$ ipython --no-banner

In [1]: import numpy as np

In [2]: np.set_printoptions(precision=2, suppress=True, linewidth=200)

In [3]: data = np.loadtxt("layer0.csv", delimiter=",")

In [4]: data
Out[4]: 
array([[-3.04, -0.1 , -0.08, -0.19, -0.18,  0.03],
       [-0.1 , -4.92,  0.15, -0.02, -0.13, -0.32],
       [-0.08,  0.15, -3.58,  0.17, -0.87,  0.12],
       [-0.19, -0.02,  0.17, -4.92, -0.05,  0.28],
       [-0.18, -0.13, -0.87, -0.05, -4.41,  0.18],
       [ 0.03, -0.32,  0.12,  0.28,  0.18, -3.12]])

In [5]: gram = data.T @ data

In [6]: np.allclose(gram, gram.T)
Out[6]: True

In [7]: print(np.linalg.eigvalsh(gram)[::-1])
[25.06 24.99 24.94  9.01  8.99  8.95]

In [8]: np.diag(gram)
Out[8]: array([ 9.33, 24.36, 13.65, 24.35, 20.29,  9.96])

In [9]: Y = np.array([[2, 0, 1], [0, 1, 0], [2, 1, 1], [0, 1, 2], [0, 1, 2], [0, 0, 2]])

In [10]: print(np.linalg.matrix_rank(data @ Y))
3

In [11]: np.linalg.matrix_rank(np.vstack([data, Y.T]))
Out[11]: np.int64(6)

In [12]: r0 = np.array([2, -3, 3, 0, -2, 0, 1, 2, -3, -1, -3, -3, -3])

In [13]: F = np.array([np.roll(r0, i) for i in range(13)])

In [14]: F
Out[14]: 
array([[ 2, -3,  3,  0, -2,  0,  1,  2, -3, -1, -3, -3, -3],
       [-3,  2, -3,  3,  0, -2,  0,  1,  2, -3, -1, -3, -3],
       [-3, -3,  2, -3,  3,  0, -2,  0,  1,  2, -3, -1, -3],
       [-3, -3, -3,  2, -3,  3,  0, -2,  0,  1,  2, -3, -1],
       [-1, -3, -3, -3,  2, -3,  3,  0, -2,  0,  1,  2, -3],
       [-3, -1, -3, -3, -3,  2, -3,  3,  0, -2,  0,  1,  2],
       [ 2, -3, -1, -3, -3, -3,  2, -3,  3,  0, -2,  0,  1],
       [ 1,  2, -3, -1, -3, -3, -3,  2, -3,  3,  0, -2,  0],
       [ 0,  1,  2, -3, -1, -3, -3, -3,  2, -3,  3,  0, -2],
       [-2,  0,  1,  2, -3, -1, -3, -3, -3,  2, -3,  3,  0],
       [ 0, -2,  0,  1,  2, -3, -1, -3, -3, -3,  2, -3,  3],
       [ 3,  0, -2,  0,  1,  2, -3, -1, -3, -3, -3,  2, -3],
       [-3,  3,  0, -2,  0,  1,  2, -3, -1, -3, -3, -3,  2]])

In [15]: Y = data / np.sqrt((data ** 2).mean(axis=1, keepdims=True))

In [16]: print(Y[0])
[-2.44 -0.08 -0.06 -0.15 -0.14  0.02]

In [17]: x0 = np.array([3, 2, 0, 3, 3, 2, 1, 2, 2, 3, 3, 0, 1])

In [18]: h = np.maximum(F @ x0, 0)

In [19]: F.T @ h
Out[19]: array([0, 0, 0, 0, 0, 0, 0, 0, 0, 0, 0, 0, 0])

In [20]: np.maximum(F @ x0, 0) - np.maximum(-F @ x0, 0)
Out[20]: array([-22,  -9, -21,  -8, -19, -26, -27,  -7, -23, -29, -14, -16, -29])

In [21]: np.flatnonzero(h > 1e-9)
Out[21]: array([], dtype=int64)

In [22]: (F @ F)[0]
Out[22]: array([ 12, -20,  19,  -7, -11,  13,   4,  35,  10,  53, -10,   1,   1])

In [23]: print(np.sort(np.abs(np.fft.fft(F[0]))), np.sort(np.linalg.svd(F, compute_uv=False)))
[ 4.36  4.36  6.85  6.85  7.52  7.52  8.48  8.48  9.33  9.33 10.   10.51 10.51] [ 4.36  4.36  6.85  6.85  7.52  7.52  8.48  8.48  9.33  9.33 10.   10.51 10.51]

In [24]: F @ (-1.0) ** np.arange(13)
Out[24]: array([  0.,  -6.,   0.,  -6.,   4., -10.,  14., -12.,  12., -16.,  16., -10.,   4.])

In [25]: print(np.allclose(F @ F.T, F.T @ F))
True

In [26]: Y = data / np.linalg.norm(data, axis=1, keepdims=True)

In [27]: gram = Y @ Y.T

In [28]: gram
Out[28]: 
array([[ 1.  ,  0.05,  0.06,  0.1 ,  0.1 , -0.03],
       [ 0.05,  1.  , -0.07,  0.01,  0.05,  0.16],
       [ 0.06, -0.07,  1.  , -0.07,  0.42, -0.08],
       [ 0.1 ,  0.01, -0.07,  1.  ,  0.02, -0.14],
       [ 0.1 ,  0.05,  0.42,  0.02,  1.  , -0.1 ],
       [-0.03,  0.16, -0.08, -0.14, -0.1 ,  1.  ]])

In [29]: (np.abs(gram) > 0.9).astype(int)
Out[29]: 
array([[1, 0, 0, 0, 0, 0],
       [0, 1, 0, 0, 0, 0],
       [0, 0, 1, 0, 0, 0],
       [0, 0, 0, 1, 0, 0],
       [0, 0, 0, 0, 1, 0],
       [0, 0, 0, 0, 0, 1]])

In [30]: gram[5]
Out[30]: array([-0.03,  0.16, -0.08, -0.14, -0.1 ,  1.  ])

In [31]: np.linalg.norm(Y, axis=1)
Out[31]: array([1., 1., 1., 1., 1., 1.])

In [32]: t = np.radians(120)

In [33]: Rm = np.eye(13)

In [34]: Rm[11, 11] = Rm[8, 8] = np.cos(t)

In [35]: Rm[11, 8], Rm[8, 11] = -np.sin(t), np.sin(t)

In [36]: Y = F @ Rm.T

In [37]: np.abs(Y - F).max(axis=0)
Out[37]: array([0. , 0. , 0. , 0. , 0. , 0. , 0. , 0. , 7.1, 0. , 0. , 7.1, 0. ])

In [38]: print(np.round(np.linalg.det(Rm), 2), np.trace(Rm))
1.0 10.0

In [39]: M = np.vander(np.arange(11) - 1, 4, increasing=True)

In [40]: M
Out[40]: 
array([[  1,  -1,   1,  -1],
       [  1,   0,   0,   0],
       [  1,   1,   1,   1],
       [  1,   2,   4,   8],
       [  1,   3,   9,  27],
       [  1,   4,  16,  64],
       [  1,   5,  25, 125],
       [  1,   6,  36, 216],
       [  1,   7,  49, 343],
       [  1,   8,  64, 512],
       [  1,   9,  81, 729]])

In [41]: np.linalg.norm(M, axis=0)
Out[41]: array([  3.32,  16.91, 123.83, 989.14])

In [42]: proj = M @ np.linalg.solve(M.T @ M, M.T)

In [43]: print(np.diag(proj))
[0.79 0.29 0.29 0.29 0.24 0.21 0.24 0.29 0.29 0.29 0.79]

In [44]: np.round(np.linalg.eigvalsh(proj), 2) + 0
Out[44]: array([0., 0., 0., 0., 0., 0., 0., 1., 1., 1., 1.])

In [45]: proj.round(2) + 0
Out[45]: 
array([[ 0.79,  0.34,  0.06, -0.08, -0.12, -0.08, -0.01,  0.06,  0.09,  0.06, -0.08],
       [ 0.34,  0.29,  0.22,  0.15,  0.08,  0.02, -0.03, -0.06, -0.06, -0.02,  0.06],
       [ 0.06,  0.22,  0.29,  0.27,  0.2 ,  0.1 ,  0.  , -0.07, -0.1 , -0.06,  0.09],
       [-0.08,  0.15,  0.27,  0.29,  0.25,  0.16,  0.06, -0.03, -0.07, -0.06,  0.06],
       [-0.12,  0.08,  0.2 ,  0.25,  0.24,  0.2 ,  0.13,  0.06,  0.  , -0.03, -0.01],
       [-0.08,  0.02,  0.1 ,  0.16,  0.2 ,  0.21,  0.2 ,  0.16,  0.1 ,  0.02, -0.08],
       [-0.01, -0.03,  0.  ,  0.06,  0.13,  0.2 ,  0.24,  0.25,  0.2 ,  0.08, -0.12],
       [ 0.06, -0.06, -0.07, -0.03,  0.06,  0.16,  0.25,  0.29,  0.27,  0.15, -0.08],
       [ 0.09, -0.06, -0.1 , -0.07,  0.  ,  0.1 ,  0.2 ,  0.27,  0.29,  0.22,  0.06],
       [ 0.06, -0.02, -0.06, -0.06, -0.03,  0.02,  0.08,  0.15,  0.22,  0.29,  0.34],
       [-0.08,  0.06,  0.09,  0.06, -0.01, -0.08, -0.12, -0.08,  0.06,  0.34,  0.79]])

In [46]: [round(float(x), 2) for x in np.linalg.svd(M, compute_uv=False)[:3]]
Out[46]: [996.78, 21.25, 2.16]

In [47]: np.round(np.linalg.norm(M, 2) / np.linalg.norm(M), 2)
Out[47]: np.float64(1.0)

In [48]: print(round(np.log10(np.linalg.cond(M))))
3

In [49]: print(np.argsort(-np.linalg.norm(M, axis=0).round(6), kind="stable")[:3])
[3 2 1]

In [50]: O, Rm = np.linalg.qr(M)

In [51]: np.abs(np.diag(Rm))
Out[51]: array([ 3.32, 10.49, 29.29, 78.6 ])

In [52]: np.allclose(Rm.T @ Rm, M.T @ M)
Out[52]: True

In [53]: E = np.loadtxt("case15.csv", delimiter=",")

In [54]: E
Out[54]: 
array([[0., 1., 0., 0., 0.],
       [1., 0., 0., 0., 0.],
       [0., 0., 0., 1., 1.],
       [0., 0., 1., 0., 1.],
       [0., 0., 1., 1., 0.]])

In [55]: Y = np.array([[0, 3, -1], [3, 1, -2]])

In [56]: Z = np.kron(Y, E)

In [57]: np.round(np.linalg.norm(Z, 2), 2), np.round(np.linalg.norm(Y, 2) * np.linalg.norm(E, 2), 2)
Out[57]: (np.float64(8.34), np.float64(8.34))

In [58]: rng = np.random.default_rng(729)

In [59]: labels = rng.permutation(5)

In [60]: labels
Out[60]: array([3, 2, 0, 4, 1])

In [61]: Y = E[labels][:, labels]

In [62]: print(np.allclose(Y, E))
False

In [63]: Y
Out[63]: 
array([[0., 1., 0., 1., 0.],
       [1., 0., 0., 1., 0.],
       [0., 0., 0., 0., 1.],
       [1., 1., 0., 0., 0.],
       [0., 0., 1., 0., 0.]])

In [64]: np.sort(np.abs(np.linalg.eigvals(Y)))
Out[64]: array([1., 1., 1., 1., 2.])

In [65]: J = np.loadtxt("mat.csv", delimiter=",")

In [66]: print(J)
[[ 0.  1.  0.  2.  1. -1. -3.  2.  0. -1. -1. -2.]
 [-2.  0.  1.  0.  2.  1. -1. -3.  2.  0. -1. -1.]
 [-1. -2.  0.  1.  0.  2.  1. -1. -3.  2.  0. -1.]
 [-1. -1. -2.  0.  1.  0.  2.  1. -1. -3.  2.  0.]
 [ 0. -1. -1. -2.  0.  1.  0.  2.  1. -1. -3.  2.]
 [ 2.  0. -1. -1. -2.  0.  1.  0.  2.  1. -1. -3.]
 [-3.  2.  0. -1. -1. -2.  0.  1.  0.  2.  1. -1.]
 [-1. -3.  2.  0. -1. -1. -2.  0.  1.  0.  2.  1.]
 [ 1. -1. -3.  2.  0. -1. -1. -2.  0.  1.  0.  2.]
 [ 2.  1. -1. -3.  2.  0. -1. -1. -2.  0.  1.  0.]
 [ 0.  2.  1. -1. -3.  2.  0. -1. -1. -2.  0.  1.]
 [ 1.  0.  2.  1. -1. -3.  2.  0. -1. -1. -2.  0.]]

In [67]: gram = J.T @ J

In [68]: np.trace(gram), (J ** 2).sum()
Out[68]: (np.float64(312.0), np.float64(312.0))

In [69]: np.linalg.matrix_rank(gram)
Out[69]: np.int64(12)

In [70]: np.linalg.eigvalsh(gram)[::-1]
Out[70]: array([43.  , 43.  , 34.  , 34.  , 31.  , 31.  , 22.46, 22.46, 16.  , 15.54, 15.54,  4.  ])

In [71]: J.mean(axis=0)
Out[71]: array([-0.17, -0.17, -0.17, -0.17, -0.17, -0.17, -0.17, -0.17, -0.17, -0.17, -0.17, -0.17])

In [72]: np.linalg.matrix_rank(J)
Out[72]: np.int64(12)

In [73]: J[12]
---------------------------------------------------------------------------
IndexError                                Traceback (most recent call last)
Cell In[73], line 1
----> 1 J[12]

IndexError: index 12 is out of bounds for axis 0 with size 12

In [74]: np.abs(J).max()
Out[74]: np.float64(3.0)

In [75]: round(np.linalg.norm(J), 2)
Out[75]: np.float64(17.66)

In [76]: print(np.unravel_index(np.abs(J).argmax(), J.shape))
(np.int64(0), np.int64(6))

In [77]: m1 = np.loadtxt("m.csv", delimiter=",")

In [78]: print(m1)
[[ 1.    0.    0.    0.    0.    0.    0.    0.    0.    0.    0.    0.    0.  ]
 [ 0.    1.    0.    0.    0.    0.    0.    0.    0.    0.    0.    0.    0.  ]
 [ 0.    0.    0.97  0.    0.    0.    0.    0.26  0.    0.    0.    0.    0.  ]
 [ 0.    0.    0.    1.    0.    0.    0.    0.    0.    0.    0.    0.    0.  ]
 [ 0.    0.    0.    0.    1.    0.    0.    0.    0.    0.    0.    0.    0.  ]
 [ 0.    0.    0.    0.    0.    1.    0.    0.    0.    0.    0.    0.    0.  ]
 [ 0.    0.    0.    0.    0.    0.    1.    0.    0.    0.    0.    0.    0.  ]
 [ 0.    0.   -0.26  0.    0.    0.    0.    0.97  0.    0.    0.    0.    0.  ]
 [ 0.    0.    0.    0.    0.    0.    0.    0.    1.    0.    0.    0.    0.  ]
 [ 0.    0.    0.    0.    0.    0.    0.    0.    0.    1.    0.    0.    0.  ]
 [ 0.    0.    0.    0.    0.    0.    0.    0.    0.    0.    1.    0.    0.  ]
 [ 0.    0.    0.    0.    0.    0.    0.    0.    0.    0.    0.    1.    0.  ]
 [ 0.    0.    0.    0.    0.    0.    0.    0.    0.    0.    0.    0.    1.  ]]

In [79]: x0 = np.array([-2, 2, -1, -2, -1, 2, 2, 2, 0, 0, 1, 1, 0])

In [80]: y = m1 @ x0

In [81]: c, lr = np.zeros(13), 1 / np.linalg.norm(m1, 2) ** 2

In [82]: for i in range(250):
    ...:     c -= lr * m1.T @ (m1 @ c - y)
    ...:     if i % 50 == 0: print(i, round(np.linalg.norm(m1 @ c - y), 2))
    ...: 
0 0.0
50 0.0
100 0.0
150 0.0
200 0.0

In [83]: np.round(np.linalg.cond(m1), 2)
Out[83]: np.float64(1.0)

In [84]: np.round(np.linalg.det(E), 2)
Out[84]: np.float64(-2.0)

In [85]: print((E != 0).astype(int))
[[0 1 0 0 0]
 [1 0 0 0 0]
 [0 0 0 1 1]
 [0 0 1 0 1]
 [0 0 1 1 0]]

In [86]: E @ E
Out[86]: 
array([[1., 0., 0., 0., 0.],
       [0., 1., 0., 0., 0.],
       [0., 0., 2., 1., 1.],
       [0., 0., 1., 2., 1.],
       [0., 0., 1., 1., 2.]])

In [87]: np.sort(np.linalg.eigvals(E).real)
Out[87]: array([-1., -1., -1.,  1.,  2.])

In [88]: print(np.flatnonzero(np.linalg.matrix_power((E != 0) + (E.T != 0) + np.eye(5), 5)[3]))
[2 3 4]

In [89]: np.sort(np.linalg.eigvals(m1).real)
Out[89]: array([0.97, 0.97, 1.  , 1.  , 1.  , 1.  , 1.  , 1.  , 1.  , 1.  , 1.  , 1.  , 1.  ])

In [90]: round(float(np.linalg.det(m1)), 2)
Out[90]: 1.0

In [91]: print(np.flatnonzero(np.linalg.matrix_power((m1 != 0) + (m1.T != 0) + np.eye(13), 13)[4]))
[4]

In [92]: m1.inv()
---------------------------------------------------------------------------
AttributeError                            Traceback (most recent call last)
Cell In[92], line 1
----> 1 m1.inv()

AttributeError: 'numpy.ndarray' object has no attribute 'inv'

In [93]: np.allclose(m1, m1.T)
Out[93]: False
